$ python3 -q
>>> import numpy as np
>>> np.set_printoptions(precision=2, suppress=True, linewidth=140, legacy="1.25")
>>> def rnd(a):
...     return np.round(a, 2) + 0
... 
>>> data = np.load("layer0.npy")
>>> print(data)
[[ 1.   1.5 -1.2 -1.1 -0.3  0.7  0.2]
 [-4.  -1.7 -2.1 -2.  -0.6  1.3 -0.7]
 [-0.5 -0.6 -0.6  0.3  0.6  0.3 -2.3]
 [-7.5  0.4 -0.7 -0.9 -0.8 -0.1  0.7]
 [-1.5  1.   1.2  0.   2.1  0.7 -0.5]
 [ 3.  -1.   1.5  0.2 -0.9  2.6 -1.2]
 [-1.5 -0.2  0.4  1.1  0.7  1.   0. ]
 [-8.5  0.3 -0.3  0.5 -0.5 -0.9 -0.1]]
>>> U, sv, VT = np.linalg.svd(data, full_matrices=False)
>>> print(np.allclose(U * sv @ VT, data))
True
>>> print(np.abs(U[:, 0]).round(6).argmax())
7
>>> print(rnd(VT @ VT.T))
[[1. 0. 0. 0. 0. 0. 0.]
 [0. 1. 0. 0. 0. 0. 0.]
 [0. 0. 1. 0. 0. 0. 0.]
 [0. 0. 0. 1. 0. 0. 0.]
 [0. 0. 0. 0. 1. 0. 0.]
 [0. 0. 0. 0. 0. 1. 0.]
 [0. 0. 0. 0. 0. 0. 1.]]
>>> F = np.load("test17.npy")
>>> print(F)
[[-2 -2 -3  1  1 -1]
 [-1 -2 -2 -3  1  1]
 [ 1 -1 -2 -2 -3  1]
 [ 1  1 -1 -2 -2 -3]
 [-3  1  1 -1 -2 -2]
 [-2 -3  1  1 -1 -2]]
>>> x0 = np.array([2, 2, 1, 0, 0, 1])
>>> a = np.maximum(F @ x0, 0)
>>> print(a)
[0 0 0 0 0 0]
>>> print(np.flatnonzero(a > 1e-9))
[]
>>> print(np.maximum(F @ (3 * x0), 0))
[0 0 0 0 0 0]
>>> print(rnd(np.tanh(F @ x0)))
[-1.   -1.   -0.76  0.   -1.   -1.  ]
>>> print(np.maximum(F @ x0, 0) - np.maximum(-F @ x0, 0))
[-12  -7  -1   0  -5 -11]
>>> K = np.load("run18.npy")
>>> print(K)
[[ 1.    0.84 -0.35  0.97]
 [-0.14  0.31 -0.12  0.15]
 [ 0.91  0.    0.04  0.53]
 [-0.69 -0.17  0.04 -0.41]
 [-0.98 -0.26  0.04 -0.77]
 [-0.51  0.79 -0.38  0.43]
 [ 0.27 -0.79  0.38 -0.52]
 [ 0.14 -0.41  0.16 -0.22]
 [ 0.    0.97 -0.64  0.87]
 [ 0.6  -0.06  0.04  0.23]
 [ 0.93  0.96 -0.59  0.96]
 [-0.99 -0.3   0.04 -0.85]
 [-0.51 -0.85  0.41 -0.77]
 [-0.95  0.97 -0.69  0.6 ]
 [ 0.93 -0.49  0.24  0.29]
 [-0.27 -0.72  0.31 -0.59]
 [-0.81  0.85 -0.45  0.35]
 [ 0.6  -0.95  0.59 -0.71]
 [ 0.96 -0.48  0.24  0.4 ]
 [ 0.    0.65 -0.27  0.45]
 [-0.99 -0.74  0.27 -0.92]
 [ 1.   -0.28  0.2   0.84]
 [ 0.14 -0.21  0.08 -0.08]
 [ 0.27 -0.75  0.35 -0.47]
 [-0.81  0.99 -0.74  0.83]
 [ 0.98 -0.97  0.66 -0.41]
 [-1.   -0.34  0.04 -0.91]
 [-0.96 -0.14  0.   -0.69]
 [-0.51  0.07 -0.04 -0.17]
 [ 0.95 -0.7   0.35  0.15]
 [-0.75  0.67 -0.31  0.14]
 [-0.97  0.18 -0.12 -0.6 ]
 [ 0.98 -0.06  0.08  0.68]]
>>> other = np.c_[K[:, :1] @ np.array([[-8]]), np.array([-2, 5, 0, 5, -3, 3, -5, -1, 2, 5, 5, 2, 4, -3, -1, 5, -3, -1, -2, 0, 3, -3, 5, 1, -4, 1, -4, 5, 5, -1, 4, 3, 5])]
>>> print(other)
[[-8.   -2.  ]
 [ 1.12  5.  ]
 [-7.28  0.  ]
 [ 5.52  5.  ]
 [ 7.84 -3.  ]
 [ 4.08  3.  ]
 [-2.16 -5.  ]
 [-1.12 -1.  ]
 [ 0.    2.  ]
 [-4.8   5.  ]
 [-7.44  5.  ]
 [ 7.92  2.  ]
 [ 4.08  4.  ]
 [ 7.6  -3.  ]
 [-7.44 -1.  ]
 [ 2.16  5.  ]
 [ 6.48 -3.  ]
 [-4.8  -1.  ]
 [-7.68 -2.  ]
 [ 0.    0.  ]
 [ 7.92  3.  ]
 [-8.   -3.  ]
 [-1.12  5.  ]
 [-2.16  1.  ]
 [ 6.48 -4.  ]
 [-7.84  1.  ]
 [ 8.   -4.  ]
 [ 7.68  5.  ]
 [ 4.08  5.  ]
 [-7.6  -1.  ]
 [ 6.    4.  ]
 [ 7.76  3.  ]
 [-7.84  5.  ]]
>>> print(rnd(np.linalg.norm(other - K @ np.linalg.lstsq(K, other)[0], axis=0)))
[ 0.   19.61]
>>> print(np.linalg.matrix_rank(np.c_[K, other]))
5
>>> rng = np.random.default_rng(3458)
>>> other = K + rng.integers(-2, 3, (33, 2)) @ rng.integers(-2, 3, (2, 4))
>>> print(rnd(other))
[[ 3.   -2.16 -0.35  0.97]
 [-1.14  3.31  5.88  6.15]
 [ 4.91 -6.    0.04  0.53]
 [ 1.31 -2.17  4.04  3.59]
 [ 2.02 -4.26  2.04  1.23]
 [-4.51  6.79 -0.38  0.43]
 [ 1.27 -0.79  6.38  5.48]
 [-3.86  5.59  0.16 -0.22]
 [-1.    2.97  1.36  2.87]
 [-0.4   0.94 -1.96 -1.77]
 [-2.07  5.96  1.41  2.96]
 [ 2.01 -4.3   2.04  1.15]
 [ 0.49 -3.85 -5.59 -6.77]
 [ 0.05 -2.03 -6.69 -5.4 ]
 [ 0.93  0.51  4.24  4.29]
 [ 1.73 -3.72  0.31 -0.59]
 [-4.81  6.85 -0.45  0.35]
 [ 2.6  -3.95  0.59 -0.71]
 [-0.04 -0.48 -5.76 -5.6 ]
 [-1.    3.65  5.73  6.45]
 [-3.99  3.26 -1.73 -2.92]
 [ 3.   -2.28  4.2   4.84]
 [ 0.14 -0.21  0.08 -0.08]
 [-2.73  3.25 -1.65 -2.47]
 [ 1.19 -3.01 -4.74 -3.17]
 [-2.02  3.03 -1.34 -2.41]
 [-1.   -1.34 -3.96 -4.91]
 [ 0.04 -3.14 -6.   -6.69]
 [ 0.49  0.07  5.96  5.83]
 [ 0.95  1.3   8.35  8.15]
 [-4.75  6.67 -0.31  0.14]
 [-1.97  1.18 -2.12 -2.6 ]
 [ 2.98 -2.06  4.08  4.68]]
>>> print(np.linalg.matrix_rank(other - K, tol=1e-8))
2
>>> print(np.abs(other - K).sum(axis=1))
[ 5. 16. 10. 12. 11. 10. 13. 10.  7.  6. 12. 11. 16. 16.  9.  5. 10.  5. 13. 16. 11. 12.  0. 11. 14. 11.  9. 16. 13. 18. 10.  6. 12.]
>>> print(rnd(np.linalg.svd(other - K, compute_uv=False)))
[31.43 23.46  0.    0.  ]
>>> feats = np.load("mat.npy")
>>> print(feats)
[[-0.3 -1.3  0.1 -1.3]
 [-1.9 -1.3 -1.8  0.4]
 [-1.5  2.1  0.9 -1.9]
 [-0.3 -0.7 -0.5 -0.6]
 [ 0.8  1.1 -2.9 -0.2]
 [ 0.4  1.1 -1.6  1.1]
 [ 0.4  0.8  0.  -0.7]
 [ 0.3  1.5  2.1  1.6]
 [-0.2  0.5 -1.3  0.6]
 [ 0.1  1.1  0.6  0.7]
 [ 1.2  0.7 -0.3 -0.5]
 [ 0.  -0.7 -0.3  0.3]
 [ 1.3  0.2 -2.2  1.6]
 [-1.1  0.9 -0.4  1.1]
 [-1.6  0.5  0.5 -0.1]
 [ 1.  -0.6 -0.1  0.9]
 [ 0.3 -0.6  0.  -0.9]
 [ 1.8  1.  -1.   1. ]
 [ 1.5  4.   1.5  0.5]
 [-1.8 -1.1  0.4  0.1]
 [-0.2 -0.3 -0.7  0.4]
 [-2.  -1.5 -0.6  1. ]
 [ 1.  -0.3  0.9  1. ]]
>>> Xc = feats - feats.mean(axis=0)
>>> vecs = np.linalg.svd(Xc)[2][:2]
>>> other = Xc - Xc @ vecs.T @ vecs
>>> print(rnd(np.linalg.norm(other) / np.linalg.norm(Xc)))
0.52
>>> print(rnd(other.std(axis=0)))
[0.53 0.5  0.46 0.78]
>>> dist = np.linalg.norm(feats[:, None] - feats[None], axis=-1)
>>> print(dist.shape)
(23, 23)
>>> print((dist + 1e9 * np.eye(23)).round(6).argmin(axis=1))
[16 21 14 16  5  8 10  9 20  6  6 20  5  8 19 22  3  5  7 21 11  1 15]
>>> print(np.unravel_index(dist.round(6).argmax(), dist.shape))
(1, 18)
>>> print(dist.mean(axis=1).argmax())
18
>>> q, vecs = np.linalg.qr(feats[:, :1])[0], np.linalg.qr(feats[:, 1:])[0]
>>> sv = np.linalg.svd(q.T @ vecs, compute_uv=False)
>>> print(rnd(np.linalg.norm(q @ q.T - vecs @ vecs.T, 2)))
1.0
>>> print(rnd(np.degrees(np.arccos(sv.clip(0, 1)))))
[63.62]
>>> print((sv > 0.9).sum())
0
>>> lab = feats[:, 0] > np.median(feats[:, 0])
>>> f = feats[lab].mean(axis=0) - feats[~lab].mean(axis=0)
>>> print(np.argsort(-np.abs(f).round(6), kind="stable"))
[0 1 3 2]
>>> print(lab.astype(int))
[0 0 0 0 1 1 1 1 0 0 1 0 1 0 0 1 1 1 1 0 0 0 1]
>>> print(rnd((((feats - feats.mean(axis=0)) @ f > 0) == lab).mean()))
0.87
>>> X = np.array([[2, 2, 3, 2, 1, 3], [1, -2, 0, 1, -1, -2], [-2, 3, 0, 1, -3, -2]]) * (rng.random((3, 6)) < 0.3)
>>> print(X)
[[ 0  0  3  0  1  0]
 [ 0  0  0  1  0  0]
 [ 0  0  0  0 -3  0]]
>>> # columns 0 and 1 are equal
>>> f, v = X[0], X[1]
>>> print(f @ f)
10
>>> p = (f @ v) / (f @ f) * f
>>> print(rnd(np.linalg.norm(f + v) ** 2 + np.linalg.norm(f - v) ** 2))
22.0
>>> print(v - p)
[0. 0. 0. 1. 0. 0.]
>>> x0 = np.array([-3, 2, 3, -3, -1, -2])
>>> a = np.maximum(X @ x0, 0)
>>> print(rnd(np.tanh(X @ x0)))
[ 1. -1.  1.]
>>> print(np.maximum(X @ x0, 0) - np.maximum(-X @ x0, 0))
[ 8 -3  3]
>>> print(X.T @ a)
[ 0  0 24  0 -1  0]
>>> print(X * (a > 1e-9)[:, None])
[[ 0  0  3  0  1  0]
 [ 0  0  0  0  0  0]
 [ 0  0  0  0 -3  0]]
>>> T = np.stack([X, -3 * X, X[::-1]])
>>> print(np.linalg.matrix_rank(T.reshape(3, -1)))
2
>>> print(np.einsum("bij,cij->bc", T, T))
[[ 20 -60  -5]
 [-60 180  15]
 [ -5  15  20]]
>>> print(rnd(np.linalg.norm(T, axis=(1, 2))))
[ 4.47 13.42  4.47]
>>> print((T @ X.T).shape)
(3, 3, 3)
>>> print(T.shape)
(3, 3, 6)
>>> print(np.linalg.matrix_rank(T))
[3 3 3]
>>> other = X + rng.integers(-2, 3, (3, 2)) @ rng.integers(-2, 3, (2, 6))
>>> print(other)
[[ 2 -1  1 -2  3  2]
 [ 0 -1  0  2  0  0]
 [ 2 -2 -2 -1 -1  2]]
>>> print(rnd(np.linalg.svd(other - X, compute_uv=False)))
[6.4  1.73 0.  ]
>>> print(np.abs(other - X).sum(axis=1))
[11  2 11]
>>> E = np.load("data.npy")
>>> print(E)
[[ 2 -1  1]
 [ 1  0  1]
 [ 0 -1 -2]
 [ 1  0 -1]
 [ 1 -1 -1]]
>>> f = np.array([-5, -8])
>>> print(np.array([np.convolve(row, f, "same") for row in E]))
[[-10 -11   3]
 [ -5  -8  -5]
 [  0   5  18]
 [ -5  -8   5]
 [ -5  -3  13]]
>>> print(np.correlate(E[1], E[0], "full"))
[ 1 -1  3 -1  2]
>>> mat = np.load("dump.npy")
>>> print(mat)
[[ 1 -1 -1  1  1 -1 -1  1]
 [ 1  1  1  1 -1 -1 -1 -1]
 [ 1  1  1  1  1  1  1  1]
 [ 1 -1 -1  1 -1  1  1 -1]]
>>> print(rnd(np.linalg.norm(mat, axis=0)))
[2. 2. 2. 2. 2. 2. 2. 2.]
>>> print(rnd(np.linalg.norm(mat, axis=1)))
[2.83 2.83 2.83 2.83]
>>> print(rnd(np.linalg.norm(mat, 2)))
2.83
>>> print(rnd(np.linalg.norm(mat[2] - mat[3])))
4.0
>>> print(rnd(np.linalg.norm(mat) ** 2 / np.linalg.norm(mat, 2) ** 2))
4.0
>>> f, v = mat[3], mat[0]
>>> print(f @ f)
8
>>> p = (f @ v) / (f @ f) * f
>>> print(np.linalg.matrix_rank(np.outer(f, v)))
1
>>> print((v - p) @ f)
0.0
>>> print(rnd(np.linalg.norm(f + v) ** 2 + np.linalg.norm(f - v) ** 2))
32.0
>>> print(v - p)
[ 1. -1. -1.  1.  1. -1. -1.  1.]
>>> print(p)
[ 0. -0. -0.  0. -0.  0.  0. -0.]
>>> other = mat[0, 0] * mat[1:] - np.outer(mat[1:, 0], mat[0])
>>> print(other)
[[ 0  2  2  0 -2  0  0 -2]
 [ 0  2  2  0  0  2  2  0]
 [ 0  0  0  0 -2  2  2 -2]]
>>> print(np.flatnonzero(~other.round(6).any(axis=1)))
[]
>>> print(mat[:, 0] / mat[0, 0])
[1. 1. 1. 1.]
>>> print(np.linalg.matrix_rank(other), np.linalg.matrix_rank(mat))
3 4
>>> x0 = np.array([-3, 2, -2, 0, -1, 0, 3, 1])
>>> print(mat * x0)
[[-3 -2  2  0 -1  0 -3  1]
 [-3  2 -2  0  1  0 -3 -1]
 [-3  2 -2  0 -1  0  3  1]
 [-3 -2  2  0  1  0  3 -1]]
>>> print(mat @ np.eye(8)[0])
[1. 1. 1. 1.]
>>> print(np.linalg.norm(mat @ x0) <= np.linalg.norm(mat, 2) * np.linalg.norm(x0) + 1e-9)
True
>>> q, _ = np.linalg.qr(np.array([[0.5, -0.7, 0.2, -0.1, 0.9],
...     [0.9, -0.1, -0.1, -0.7, -0.8],
...     [-0.2, -1.3, 0.8, -0.4, -1.1],
...     [-0.5, 0.2, 1.2, -1.0, 0.2],
...     [0.5, 1.4, -0.7, 0.2, 0.2]]))
>>> w = np.array([2, 2, -1, 2, 1])
>>> J = q @ np.diag(w) @ q.T
>>> print(rnd(J))
[[ 1.79 -0.22  0.15 -0.56  0.1 ]
 [-0.22  1.63 -0.12 -0.94 -0.12]
 [ 0.15 -0.12  1.36 -0.31 -0.49]
 [-0.56 -0.94 -0.31 -0.42 -0.29]
 [ 0.1  -0.12 -0.49 -0.29  1.63]]
>>> # symmetric
>>> f = np.array([-1, 1])
>>> print(rnd(np.polyval(f, J[2])))
[ 0.85  1.12 -0.36  1.31  1.49]
>>> print(rnd(np.correlate(J[2], J[3], "full")))
[-0.04 -0.02 -0.38 -0.58 -0.12 -0.91 -0.32  0.63  0.27]
>>> print(rnd(np.array([np.convolve(row, f, "same") for row in J])))
[[-1.79  2.01 -0.36  0.7  -0.65]
 [ 0.22 -1.85  1.76  0.82 -0.83]
 [-0.15  0.27 -1.49  1.67  0.18]
 [ 0.56  0.38 -0.63  0.11 -0.13]
 [-0.1   0.21  0.37 -0.2  -1.92]]
>>> print(rnd(np.convolve(J[2], f)))
[-0.15  0.27 -1.49  1.67  0.18 -0.49]
>>> print(rnd(np.cross(J[2, :3], J[3, :3])))
[ 1.32 -0.71 -0.21]
>>> lab = rng.permutation(5)
>>> print(lab)
[0 3 1 4 2]
>>> other = J[lab][:, lab]
>>> print(rnd(other))
[[ 1.79 -0.56 -0.22  0.1   0.15]
 [-0.56 -0.42 -0.94 -0.29 -0.31]
 [-0.22 -0.94  1.63 -0.12 -0.12]
 [ 0.1  -0.29 -0.12  1.63 -0.49]
 [ 0.15 -0.31 -0.12 -0.49  1.36]]
>>> print(rnd(np.linalg.det(other)), rnd(np.linalg.det(J[lab])))
-8.0 8.0
>>> w, vecs = np.linalg.eig(J)
>>> print(rnd(np.sort(np.linalg.eigvals(J.T))))
[-1.  1.  2.  2.  2.]
>>> print(rnd(np.prod(w)))
-8.0
>>> print(rnd(np.sort(np.linalg.eigvals(J @ J))))
[1. 1. 4. 4. 4.]
>>> print(rnd(np.sort(np.linalg.eigvals(np.linalg.inv(J)))))
[-1.   0.5  0.5  0.5  1. ]
>>> proj = np.triu(np.array([[1, 0, 0, 2, 2],
...     [0, 0, 2, 1, 1],
...     [0, 2, 2, 3, 0],
...     [1, 0, 1, 2, 0],
...     [1, 3, 0, 2, 3]]), 1) + np.eye(5)
>>> other = proj @ J @ np.linalg.inv(proj)
>>> print(np.linalg.matrix_rank(other))
5
>>> print(rnd(np.linalg.det(other)))
-8.0
>>> print(rnd(np.poly(other)))
[  1.  -6.  11.  -2. -12.   8.]
>>> x0 = np.array([2, -2, -1, 3, -1])
>>> y = J @ x0
>>> print(rnd(y))
[ 2.1  -6.28 -1.26  0.11 -1.59]
>>> print(rnd(np.linalg.solve(J, y)))
[ 2. -2. -1.  3. -1.]
>>> print(rnd(np.linalg.solve(J, -3 * y)))
[-6.  6.  3. -9.  3.]
>>> print(rnd(np.linalg.solve(J, y + J[:, 3])))
[ 2. -2. -1.  4. -1.]
